% ipython --no-banner

In [1]: import numpy as np

In [2]: from numpy import linalg as LA

In [3]: np.set_printoptions(suppress=True, linewidth=160)

In [4]: rnd = lambda a: np.round(a, 1) + 0

In [5]: rng = np.random.default_rng(19)

In [6]: data = np.array([[-5, 0, 7, -9, -5, -4, 5], [-5, 9, -1, -7, 4, 6, 3]]) * (rng.random((2, 7)) < 0.3)

In [7]: print(data)
[[ 0  0  7 -9  0  0  0]
 [ 0  0  0  0  0  0  0]]

In [8]: r = LA.matrix_rank(data)

In [9]: print(r)
1

In [10]: ns = LA.svd(data)[2][r:].T

In [11]: print(rnd(data @ ns))
[[0. 0. 0. 0. 0. 0.]
 [0. 0. 0. 0. 0. 0.]]

In [12]: print(np.allclose(data @ ns, 0))
True

In [13]: print([int(LA.matrix_rank(np.delete(data, i, axis=0))) for i in range(2)])
[0, 1]

In [14]: print(ns.shape)
(7, 6)

In [15]: print(np.abs(np.diag(LA.qr(data)[1])) > 1e-9)
[False False]

In [16]: print(LA.lstsq(data[:-1].T, data[-1])[2])
1

In [17]: print(rnd(LA.norm(data, 2) / LA.norm(data)))
1.0

In [18]: Uu, sig, Vt = LA.svd(data)

In [19]: evecs = Vt[:(sig > 1e-8).sum()]

In [20]: x = data[0] + -1 * data[1] + rng.integers(2) * np.eye(7)[5]

In [21]: print(x)
[ 0.  0.  7. -9.  0.  1.  0.]

In [22]: print(rnd(LA.norm(x - evecs.T @ evecs @ x)))
1.0

In [23]: print(rnd(evecs.T @ evecs))
[[ 0.   0.   0.   0.   0.   0.   0. ]
 [ 0.   0.   0.   0.   0.   0.   0. ]
 [ 0.   0.   0.4 -0.5  0.   0.   0. ]
 [ 0.   0.  -0.5  0.6  0.   0.   0. ]
 [ 0.   0.   0.   0.   0.   0.   0. ]
 [ 0.   0.   0.   0.   0.   0.   0. ]
 [ 0.   0.   0.   0.   0.   0.   0. ]]
